$ python3 -q
>>> import numpy as np
>>> import numpy.linalg as la
>>> np.set_printoptions(precision=1, suppress=True, linewidth=100)
>>> M = np.loadtxt("a.csv", delimiter=",")
>>> M
array([[ 3.,  3.,  3.,  3.,  3.,  3.,  3.,  3.,  3.],
       [ 3.,  6.,  6.,  6.,  6.,  6.,  6.,  6.,  6.],
       [ 3.,  6.,  9.,  9.,  9.,  9.,  9.,  9.,  9.],
       [ 3.,  6.,  9., 12., 12., 12., 12., 12., 12.],
       [ 3.,  6.,  9., 12., 15., 15., 15., 15., 15.],
       [ 3.,  6.,  9., 12., 15., 18., 18., 18., 18.],
       [ 3.,  6.,  9., 12., 15., 18., 21., 21., 21.],
       [ 3.,  6.,  9., 12., 15., 18., 21., 24., 24.],
       [ 3.,  6.,  9., 12., 15., 18., 21., 24., 27.]])
>>> x0 = np.ones(9)
>>> for _ in range(3):
...     x0 = M @ x0
...     x0 /= la.norm(x0)
...     print(round(x0 @ M @ x0, 1))
... 
109.8
110.0
110.0
>>> np.round(la.eigvalsh(M)[-1], 1)
np.float64(110.0)
>>> other = M / la.norm(M, axis=1, keepdims=True)
>>> gram = other @ other.T
>>> (np.abs(gram) > 0.9).astype(int)
array([[1, 1, 1, 1, 1, 1, 1, 0, 0],
       [1, 1, 1, 1, 1, 1, 1, 1, 1],
       [1, 1, 1, 1, 1, 1, 1, 1, 1],
       [1, 1, 1, 1, 1, 1, 1, 1, 1],
       [1, 1, 1, 1, 1, 1, 1, 1, 1],
       [1, 1, 1, 1, 1, 1, 1, 1, 1],
       [1, 1, 1, 1, 1, 1, 1, 1, 1],
       [0, 1, 1, 1, 1, 1, 1, 1, 1],
       [0, 1, 1, 1, 1, 1, 1, 1, 1]])
>>> (gram - 2 * np.eye(9)).round(6).argmax(axis=1)
array([1, 2, 3, 4, 5, 6, 7, 8, 7])
>>> np.argwhere(np.triu(np.abs(gram) > 0.95, 1))
array([[0, 1],
       [0, 2],
       [0, 3],
       [1, 2],
       [1, 3],
       [1, 4],
       [1, 5],
       [2, 3],
       [2, 4],
       [2, 5],
       [2, 6],
       [3, 4],
       [3, 5],
       [3, 6],
       [3, 7],
       [3, 8],
       [4, 5],
       [4, 6],
       [4, 7],
       [4, 8],
       [5, 6],
       [5, 7],
       [5, 8],
       [6, 7],
       [6, 8],
       [7, 8]])
>>> E = np.load("arr.npy")
>>> E
array([[0, 0, 1, 0, 1, 0, 1, 0, 2, 0, 0],
       [0, 0, 1, 0, 0, 0, 2, 1, 3, 0, 0],
       [0, 0, 0, 0, 0, 2, 0, 2, 0, 0, 3],
       [0, 0, 0, 0, 2, 0, 0, 3, 0, 0, 0],
       [0, 0, 1, 3, 0, 0, 0, 0, 0, 0, 0],
       [0, 0, 0, 2, 0, 0, 3, 0, 0, 0, 2],
       [0, 0, 0, 0, 0, 0, 0, 0, 0, 0, 1],
       [0, 0, 0, 0, 0, 0, 0, 0, 3, 1, 0],
       [2, 0, 0, 0, 0, 0, 1, 1, 2, 0, 3]])
>>> gram = E.T @ E
>>> la.matrix_rank(gram)
np.int64(9)
>>> (E @ E.T).shape
(9, 9)
>>> np.allclose(gram, gram.T)
True
>>> np.trace(gram), (E ** 2).sum()
(np.int64(109), np.int64(109))
>>> la.svd(E, compute_uv=False) ** 2
array([45.7, 22.2, 17.4, 11.7,  5.7,  3.6,  1.5,  1.1,  0.1])
>>> gram
array([[ 4,  0,  0,  0,  0,  0,  2,  2,  4,  0,  6],
       [ 0,  0,  0,  0,  0,  0,  0,  0,  0,  0,  0],
       [ 0,  0,  3,  3,  1,  0,  3,  1,  5,  0,  0],
       [ 0,  0,  3, 13,  0,  0,  6,  0,  0,  0,  4],
       [ 0,  0,  1,  0,  5,  0,  1,  6,  2,  0,  0],
       [ 0,  0,  0,  0,  0,  4,  0,  4,  0,  0,  6],
       [ 2,  0,  3,  6,  1,  0, 15,  3, 10,  0,  9],
       [ 2,  0,  1,  0,  6,  4,  3, 15,  5,  0,  9],
       [ 4,  0,  5,  0,  2,  0, 10,  5, 26,  3,  6],
       [ 0,  0,  0,  0,  0,  0,  0,  0,  3,  1,  0],
       [ 6,  0,  0,  4,  0,  6,  9,  9,  6,  0, 23]])
>>> np.diag(gram)
array([ 4,  0,  3, 13,  5,  4, 15, 15, 26,  1, 23])
>>> np.round(np.sort(la.eigvals(gram).real), 1) + 0
array([ 0. ,  0. ,  0.1,  1.1,  1.5,  3.6,  5.7, 11.7, 17.4, 22.2, 45.7])
>>> ang = np.radians(15)
>>> r_ = np.eye(11)
>>> r_[7, 7] = r_[8, 8] = np.cos(ang)
>>> r_[7, 8], r_[8, 7] = -np.sin(ang), np.sin(ang)
>>> r_
array([[ 1. ,  0. ,  0. ,  0. ,  0. ,  0. ,  0. ,  0. ,  0. ,  0. ,  0. ],
       [ 0. ,  1. ,  0. ,  0. ,  0. ,  0. ,  0. ,  0. ,  0. ,  0. ,  0. ],
       [ 0. ,  0. ,  1. ,  0. ,  0. ,  0. ,  0. ,  0. ,  0. ,  0. ,  0. ],
       [ 0. ,  0. ,  0. ,  1. ,  0. ,  0. ,  0. ,  0. ,  0. ,  0. ,  0. ],
       [ 0. ,  0. ,  0. ,  0. ,  1. ,  0. ,  0. ,  0. ,  0. ,  0. ,  0. ],
       [ 0. ,  0. ,  0. ,  0. ,  0. ,  1. ,  0. ,  0. ,  0. ,  0. ,  0. ],
       [ 0. ,  0. ,  0. ,  0. ,  0. ,  0. ,  1. ,  0. ,  0. ,  0. ,  0. ],
       [ 0. ,  0. ,  0. ,  0. ,  0. ,  0. ,  0. ,  1. , -0.3,  0. ,  0. ],
       [ 0. ,  0. ,  0. ,  0. ,  0. ,  0. ,  0. ,  0.3,  1. ,  0. ,  0. ],
       [ 0. ,  0. ,  0. ,  0. ,  0. ,  0. ,  0. ,  0. ,  0. ,  1. ,  0. ],
       [ 0. ,  0. ,  0. ,  0. ,  0. ,  0. ,  0. ,  0. ,  0. ,  0. ,  1. ]])
>>> other = E @ r_.T
>>> la.svd(E, compute_uv=False), la.svd(other, compute_uv=False)
(array([6.8, 4.7, 4.2, 3.4, 2.4, 1.9, 1.2, 1. , 0.4]), array([6.8, 4.7, 4.2, 3.4, 2.4, 1.9, 1.2, 1. , 0.4]))
>>> np.abs(other - E).max(axis=0)
array([0. , 0. , 0. , 0. , 0. , 0. , 0. , 0.8, 0.8, 0. , 0. ])
>>> round(float(la.det(r_)), 1), np.round(np.trace(r_), 1)
(1.0, np.float64(10.9))
>>> other = np.array([[-8, 7],
...     [1, 4],
...     [5, 5],
...     [3, 6],
...     [8, 0],
...     [-6, 3],
...     [-8, 5],
...     [-5, 1],
...     [-7, -7],
...     [-9, 7],
...     [5, -7]])
>>> la.matrix_rank(np.vstack([E, other.T]))
np.int64(11)
>>> mat = np.load("case2.npy")
>>> mat
array([[0.5, 0. , 0.5, 0. , 0. ],
       [0. , 0.3, 0.3, 0. , 0.3],
       [0. , 0. , 0.5, 0. , 0.5],
       [0.2, 0.2, 0.2, 0.2, 0. ],
       [0. , 0.2, 0. , 0.2, 0.5]])
>>> other = la.inv(mat)
>>> np.round(la.inv(other), 1) + 0
array([[0.5, 0. , 0.5, 0. , 0. ],
       [0. , 0.3, 0.3, 0. , 0.3],
       [0. , 0. , 0.5, 0. , 0.5],
       [0.2, 0.2, 0.2, 0.2, 0. ],
       [0. , 0.2, 0. , 0.2, 0.5]])
>>> other
array([[ 3.,  0., -2., -2.,  2.],
       [ 0.,  3., -2.,  0.,  0.],
       [-1.,  0.,  2.,  2., -2.],
       [-2., -3.,  2.,  4.,  0.],
       [ 1.,  0.,  0., -2.,  2.]])
>>> round(float(la.cond(mat)), 1)
8.8
>>> np.allclose(other, mat.T)
False
>>> (np.abs(other) > 1e-9).astype(int)
array([[1, 0, 1, 1, 1],
       [0, 1, 1, 0, 0],
       [1, 0, 1, 1, 1],
       [1, 1, 1, 1, 0],
       [1, 0, 0, 1, 1]])
>>> np.round(la.slogdet(mat)[0], 1)
np.float64(1.0)
>>> feats = np.load("out1.npy")
>>> feats
array([[ 2.,  3.,  0.,  0.,  0.,  0.,  0.,  0.,  0.,  0.,  0.,  0.],
       [ 3.,  2.,  3.,  0.,  0.,  0.,  0.,  0.,  0.,  0.,  0.,  0.],
       [ 0.,  3., -4.,  3.,  0.,  0.,  0.,  0.,  0.,  0.,  0.,  0.],
       [ 0.,  0.,  3., -5.,  3.,  0.,  0.,  0.,  0.,  0.,  0.,  0.],
       [ 0.,  0.,  0.,  3.,  4.,  3.,  0.,  0.,  0.,  0.,  0.,  0.],
       [ 0.,  0.,  0.,  0.,  3.,  4.,  3.,  0.,  0.,  0.,  0.,  0.],
       [ 0.,  0.,  0.,  0.,  0.,  3.,  4.,  3.,  0.,  0.,  0.,  0.],
       [ 0.,  0.,  0.,  0.,  0.,  0.,  3.,  4.,  3.,  0.,  0.,  0.],
       [ 0.,  0.,  0.,  0.,  0.,  0.,  0.,  3.,  5.,  3.,  0.,  0.],
       [ 0.,  0.,  0.,  0.,  0.,  0.,  0.,  0.,  3.,  5.,  3.,  0.],
       [ 0.,  0.,  0.,  0.,  0.,  0.,  0.,  0.,  0.,  3.,  3.,  3.],
       [ 0.,  0.,  0.,  0.,  0.,  0.,  0.,  0.,  0.,  0.,  3.,  5.]])
>>> w, vecs = la.eigh(feats)
>>> x0 = np.array([-1, -4, -4, 3, -4, 0, -3, 0, 4, 2, 3, 5])
>>> np.round(vecs * np.maximum(w, 0) @ vecs.T, 1) + 0
array([[ 2.3,  2.5,  0.8,  0.1, -0.1,  0. ,  0. ,  0. ,  0. ,  0. ,  0. ,  0. ],
       [ 2.5,  3.1,  1.1,  0.3,  0.1, -0.1,  0. ,  0. ,  0. ,  0. ,  0. ,  0. ],
       [ 0.8,  1.1,  0.4,  0.3,  0.4,  0. , -0.1,  0. ,  0. ,  0. ,  0. ,  0. ],
       [ 0.1,  0.3,  0.3,  0.5,  1.4,  0.5, -0.1,  0. ,  0. ,  0. ,  0. ,  0. ],
       [-0.1,  0.1,  0.4,  1.4,  4.6,  2.7,  0.2, -0.1,  0.1,  0. ,  0. ,  0. ],
       [ 0. , -0.1,  0. ,  0.5,  2.7,  4.3,  2.7,  0.2, -0.2,  0.1,  0. ,  0. ],
       [ 0. ,  0. , -0.1, -0.1,  0.2,  2.7,  4.3,  2.7,  0.2, -0.1,  0.1,  0. ],
       [ 0. ,  0. ,  0. ,  0. , -0.1,  0.2,  2.7,  4.3,  2.8,  0.2, -0.2,  0.1],
       [ 0. ,  0. ,  0. ,  0. ,  0.1, -0.2,  0.2,  2.8,  5.2,  2.8,  0.2, -0.1],
       [ 0. ,  0. ,  0. ,  0. ,  0. ,  0.1, -0.1,  0.2,  2.8,  5.2,  2.7,  0.1],
       [ 0. ,  0. ,  0. ,  0. ,  0. ,  0. ,  0.1, -0.2,  0.2,  2.7,  3.4,  2.8],
       [ 0. ,  0. ,  0. ,  0. ,  0. ,  0. ,  0. ,  0.1, -0.1,  0.1,  2.8,  5.1]])
>>> round(float(x0 @ feats @ x0 / (x0 @ x0)), 1), round(w[0], 1), round(w[-1], 1)
(3.5, np.float64(-8.4), np.float64(10.1))
>>> ang = np.radians(135)
>>> r_ = np.eye(12)
>>> r_[1, 1] = r_[4, 4] = np.cos(ang)
>>> r_[1, 4], r_[4, 1] = -np.sin(ang), np.sin(ang)
>>> r_
array([[ 1. ,  0. ,  0. ,  0. ,  0. ,  0. ,  0. ,  0. ,  0. ,  0. ,  0. ,  0. ],
       [ 0. , -0.7,  0. ,  0. , -0.7,  0. ,  0. ,  0. ,  0. ,  0. ,  0. ,  0. ],
       [ 0. ,  0. ,  1. ,  0. ,  0. ,  0. ,  0. ,  0. ,  0. ,  0. ,  0. ,  0. ],
       [ 0. ,  0. ,  0. ,  1. ,  0. ,  0. ,  0. ,  0. ,  0. ,  0. ,  0. ,  0. ],
       [ 0. ,  0.7,  0. ,  0. , -0.7,  0. ,  0. ,  0. ,  0. ,  0. ,  0. ,  0. ],
       [ 0. ,  0. ,  0. ,  0. ,  0. ,  1. ,  0. ,  0. ,  0. ,  0. ,  0. ,  0. ],
       [ 0. ,  0. ,  0. ,  0. ,  0. ,  0. ,  1. ,  0. ,  0. ,  0. ,  0. ,  0. ],
       [ 0. ,  0. ,  0. ,  0. ,  0. ,  0. ,  0. ,  1. ,  0. ,  0. ,  0. ,  0. ],
       [ 0. ,  0. ,  0. ,  0. ,  0. ,  0. ,  0. ,  0. ,  1. ,  0. ,  0. ,  0. ],
       [ 0. ,  0. ,  0. ,  0. ,  0. ,  0. ,  0. ,  0. ,  0. ,  1. ,  0. ,  0. ],
       [ 0. ,  0. ,  0. ,  0. ,  0. ,  0. ,  0. ,  0. ,  0. ,  0. ,  1. ,  0. ],
       [ 0. ,  0. ,  0. ,  0. ,  0. ,  0. ,  0. ,  0. ,  0. ,  0. ,  0. ,  1. ]])
>>> other = feats @ r_.T
>>> np.round(la.det(r_), 1), round(float(np.trace(r_)), 1)
(np.float64(1.0), 8.6)
>>> other
array([[ 2. , -2.1,  0. ,  0. ,  2.1,  0. ,  0. ,  0. ,  0. ,  0. ,  0. ,  0. ],
       [ 3. , -1.4,  3. ,  0. ,  1.4,  0. ,  0. ,  0. ,  0. ,  0. ,  0. ,  0. ],
       [ 0. , -2.1, -4. ,  3. ,  2.1,  0. ,  0. ,  0. ,  0. ,  0. ,  0. ,  0. ],
       [ 0. , -2.1,  3. , -5. , -2.1,  0. ,  0. ,  0. ,  0. ,  0. ,  0. ,  0. ],
       [ 0. , -2.8,  0. ,  3. , -2.8,  3. ,  0. ,  0. ,  0. ,  0. ,  0. ,  0. ],
       [ 0. , -2.1,  0. ,  0. , -2.1,  4. ,  3. ,  0. ,  0. ,  0. ,  0. ,  0. ],
       [ 0. ,  0. ,  0. ,  0. ,  0. ,  3. ,  4. ,  3. ,  0. ,  0. ,  0. ,  0. ],
       [ 0. ,  0. ,  0. ,  0. ,  0. ,  0. ,  3. ,  4. ,  3. ,  0. ,  0. ,  0. ],
       [ 0. ,  0. ,  0. ,  0. ,  0. ,  0. ,  0. ,  3. ,  5. ,  3. ,  0. ,  0. ],
       [ 0. ,  0. ,  0. ,  0. ,  0. ,  0. ,  0. ,  0. ,  3. ,  5. ,  3. ,  0. ],
       [ 0. ,  0. ,  0. ,  0. ,  0. ,  0. ,  0. ,  0. ,  0. ,  3. ,  3. ,  3. ],
       [ 0. ,  0. ,  0. ,  0. ,  0. ,  0. ,  0. ,  0. ,  0. ,  0. ,  3. ,  5. ]])
>>> np.allclose(la.norm(feats, axis=1), la.norm(other, axis=1))
True
>>> np.allclose(feats @ feats.T, other @ other.T)
True
>>> np.abs(other - feats).max(axis=0)
array([0. , 5.1, 0. , 0. , 6.8, 0. , 0. , 0. , 0. , 0. , 0. , 0. ])
